$ python3 -q
>>> import numpy as np
>>> np.set_printoptions(suppress=True, linewidth=140)
>>> data = np.loadtxt("x.csv", delimiter=",")
>>> data
array([[ 1.359,  1.403, -1.184,  0.26 ],
       [ 0.924,  1.318, -0.462,  0.125],
       [ 0.362,  0.651,  0.12 ,  0.054],
       [-0.57 , -0.525,  0.294, -0.095]])
>>> np.round((data + data.T) / 2, 3)
array([[ 1.359,  1.164, -0.411, -0.155],
       [ 1.164,  1.318,  0.094, -0.2  ],
       [-0.411,  0.094,  0.12 ,  0.174],
       [-0.155, -0.2  ,  0.174, -0.095]])
>>> np.allclose(data @ data.T, data.T @ data)
False
>>> np.allclose(data, data.T)
False
>>> np.round(np.sort(np.abs(np.linalg.eigvals(data))), 3)
array([0.062, 0.062, 0.674, 1.974])
>>> round(float(np.linalg.det(data)), 3)
0.005
>>> np.round(np.poly(data), 3)
array([ 1.   , -2.702,  1.478, -0.082,  0.005])
>>> np.einsum("ii->", data)
np.float64(2.702)
>>> np.round(np.linalg.eigvals(data), 3)
array([1.974+0.j   , 0.674+0.j   , 0.027+0.056j, 0.027-0.056j])
>>> np.round(np.linalg.det(data.T), 3)
np.float64(0.005)
>>> np.round(np.linalg.det(data[::-1]), 3)
np.float64(0.005)
>>> round(np.einsum("ij,ji->", data, data), 3)
np.float64(4.346)
>>> x = np.array([1, -1, 3, -1])
>>> rhs = data @ x
>>> c, lr = np.zeros(4), 1 / np.linalg.norm(data, 2) ** 2
>>> for i in range(250):
...     c -= lr * data.T @ (data @ c - rhs)
...     if i % 50 == 0: print(i, round(np.linalg.norm(data @ c - rhs), 3))
... 
0 1.16
50 0.281
100 0.222
150 0.205
200 0.19
>>> c.round(3)
array([-0.401, -0.235,  2.47 , -0.145])
>>> B = np.linalg.inv(data)
>>> np.round(np.linalg.det(data) * np.linalg.det(B), 3)
np.float64(1.0)
>>> np.round(np.linalg.inv(B), 3)
array([[ 1.359,  1.403, -1.184,  0.26 ],
       [ 0.924,  1.318, -0.462,  0.125],
       [ 0.362,  0.651,  0.12 ,  0.054],
       [-0.57 , -0.525,  0.294, -0.095]])
>>> np.round(np.linalg.cond(data), 3)
np.float64(125.788)
>>> round(float(np.linalg.slogdet(data)[0]), 3)
1.0
>>> np.round(data @ B, 3) + 0
array([[1., 0., 0., 0.],
       [0., 1., 0., 0.],
       [0., 0., 1., 0.],
       [0., 0., 0., 1.]])
>>> O, R = np.linalg.qr(data)
>>> R.round(3)
array([[-1.777, -2.06 ,  1.216, -0.305],
       [ 0.   , -0.403, -0.391,  0.036],
       [ 0.   ,  0.   , -0.291,  0.006],
       [ 0.   ,  0.   ,  0.   ,  0.025]])
>>> round(float(abs(R[0, 0])), 3), round(np.linalg.norm(data[:, 0]), 3)
(1.777, np.float64(1.777))
>>> np.trace(O @ O.T)
np.float64(4.0)
>>> np.round(O @ R, 3)
array([[ 1.359,  1.403, -1.184,  0.26 ],
       [ 0.924,  1.318, -0.462,  0.125],
       [ 0.362,  0.651,  0.12 ,  0.054],
       [-0.57 , -0.525,  0.294, -0.095]])
>>> np.round(O.T @ O, 3) + 0
array([[1., 0., 0., 0.],
       [0., 1., 0., 0.],
       [0., 0., 1., 0.],
       [0., 0., 0., 1.]])
>>> np.allclose(R.T @ R, data.T @ data)
True
>>> sig = 3 * 0.2 ** np.arange(3)
>>> O, _ = np.linalg.qr(np.array([[0.5, 1.3, -0.3], [-1.4, 0.1, -0.6], [0.8, -0.1, -0.4]]))
>>> rng = np.random.default_rng(36)
>>> m1 = rng.normal(size=(27, 3)) * sig @ O
>>> m1.round(3)
array([[ 0.858,  3.215, -0.206],
       [ 0.76 ,  0.518,  0.332],
       [-0.265, -1.047, -0.062],
       [ 0.202, -0.595,  0.246],
       [-0.213,  1.781, -0.246],
       [ 0.379,  2.344, -0.441],
       [-0.181, -0.925, -0.02 ],
       [ 0.278,  0.474,  0.002],
       [ 0.755,  2.981, -0.15 ],
       [ 0.544,  2.901, -0.198],
       [-0.565, -3.117,  0.349],
       [-1.227, -3.226, -0.045],
       [ 0.664,  0.483,  0.162],
       [ 1.225,  1.088,  0.389],
       [ 1.922,  5.11 ,  0.169],
       [ 0.387,  2.705, -0.412],
       [ 0.469, -0.36 ,  0.463],
       [ 1.946,  3.582,  0.248],
       [-0.248, -0.763, -0.034],
       [ 2.049,  2.929,  0.538],
       [-1.585, -3.817, -0.026],
       [ 0.576,  1.31 ,  0.193],
       [ 0.635,  2.276, -0.045],
       [-0.437, -3.288,  0.348],
       [ 0.721,  2.804, -0.045],
       [-1.447, -2.83 , -0.488],
       [ 0.573,  1.553,  0.17 ]])
>>> C2 = np.cov(m1, rowvar=False)
>>> C2.shape
(3, 3)
>>> np.argwhere(np.triu(np.abs(np.corrcoef(m1.T)) > 0.8, 1))
array([[0, 1]])
>>> np.round(np.corrcoef(m1.T), 3)
array([[ 1.   ,  0.857,  0.392],
       [ 0.857,  1.   , -0.091],
       [ 0.392, -0.091,  1.   ]])
>>> np.round(m1.std(axis=0), 3)
array([0.902, 2.393, 0.271])
>>> C2.round(3)
array([[ 0.846,  1.923,  0.099],
       [ 1.923,  5.948, -0.061],
       [ 0.099, -0.061,  0.076]])
>>> np.round(np.polyfit(m1[:, 1], m1[:, 2], 1), 3)
array([-0.01 ,  0.051])
>>> Xc = m1 - m1.mean(axis=0)
>>> vecs = np.linalg.svd(Xc)[2][:2]
>>> B = Xc - Xc @ vecs.T @ vecs
>>> np.round((Xc @ vecs.T).std(axis=0), 3)
array([2.519, 0.509])
>>> np.round(np.diag(vecs.T @ vecs), 3)
array([0.77 , 0.973, 0.257])
>>> np.round(B.std(axis=0), 3)
array([0.045, 0.015, 0.081])
>>> np.linalg.norm(B, axis=1).round(6).argmax()
np.int64(4)
>>> np.round(np.cov(Xc @ vecs.T, rowvar=False), 3) + 0
array([[6.591, 0.   ],
       [0.   , 0.269]])
>>> round(np.linalg.norm(B) / np.linalg.norm(Xc), 3)
np.float64(0.036)
>>> z = m1[:, 0] > np.median(m1[:, 0])
>>> f = m1[z].mean(axis=0) - m1[~z].mean(axis=0)
>>> ((m1 - m1.mean(axis=0)) @ f > 0).astype(int)
array([1, 1, 0, 0, 1, 1, 0, 0, 1, 1, 0, 0, 0, 1, 1, 1, 0, 1, 0, 1, 0, 1, 1, 0, 1, 0, 1])
>>> np.argsort(-np.abs(f).round(6), kind="stable")
array([1, 0, 2])
>>> f.round(3)
array([1.335, 3.27 , 0.146])
>>> z.astype(int)
array([1, 1, 0, 0, 0, 0, 0, 0, 1, 1, 0, 0, 1, 1, 1, 0, 0, 1, 0, 1, 0, 1, 1, 0, 1, 0, 1])
>>> x = np.array([-1, -1, -2])
>>> rhs = m1 @ x
>>> np.round(np.linalg.lstsq(m1, rhs)[0], 3)
array([-1., -1., -2.])
>>> np.round(np.linalg.solve(m1.T @ m1, m1.T @ rhs), 3)
array([-1., -1., -2.])
>>> rhs = rhs + 0.02 * rng.normal(size=27)
>>> rhs.round(3)
array([-3.676, -1.946,  1.456, -0.112, -1.059, -1.808,  1.168, -0.721, -3.44 , -3.076,  3.017,  4.559, -1.442, -3.086, -7.39 , -2.276,
       -1.04 , -6.036,  1.085, -6.045,  5.445, -2.306, -2.864,  3.03 , -3.436,  5.24 , -2.433])
>>> c, *_ = np.linalg.lstsq(m1, rhs)
>>> round(np.linalg.norm(rhs - m1 @ c), 3)
np.float64(0.104)
>>> np.round(m1.T @ (rhs - m1 @ c), 3) + 0
array([0., 0., 0.])
>>> c.round(3)
array([-0.979, -1.009, -2.03 ])
>>> c.round()
array([-1., -1., -2.])
>>> F = np.load("m.npy")
>>> F.round(3)
array([[ 0.5  , -0.866],
       [ 0.866,  0.5  ]])
>>> # columns are unit length and at right angles
>>> B = np.c_[m1[:, :1] @ np.array([[3]]), np.array([8, -5, -4, -3, 7, 6, -8, 8, -3, -6, 6, 4, -6, -3, -9, 9, -4, -1, -2, -3, 0, -1, 6, -8, 2, -9, 6])]
>>> B.round(3)
array([[ 2.573,  8.   ],
       [ 2.279, -5.   ],
       [-0.795, -4.   ],
       [ 0.606, -3.   ],
       [-0.639,  7.   ],
       [ 1.137,  6.   ],
       [-0.543, -8.   ],
       [ 0.834,  8.   ],
       [ 2.264, -3.   ],
       [ 1.631, -6.   ],
       [-1.695,  6.   ],
       [-3.68 ,  4.   ],
       [ 1.991, -6.   ],
       [ 3.675, -3.   ],
       [ 5.765, -9.   ],
       [ 1.161,  9.   ],
       [ 1.408, -4.   ],
       [ 5.837, -1.   ],
       [-0.743, -2.   ],
       [ 6.146, -3.   ],
       [-4.755,  0.   ],
       [ 1.729, -1.   ],
       [ 1.904,  6.   ],
       [-1.312, -8.   ],
       [ 2.164,  2.   ],
       [-4.342, -9.   ],
       [ 1.719,  6.   ]])
>>> np.round(np.linalg.lstsq(m1, B[:, 0])[0], 3) + 0
array([3., 0., 0.])
>>> np.round(np.linalg.norm(B - m1 @ np.linalg.lstsq(m1, B)[0], axis=0), 3) + 0
array([ 0.   , 26.696])
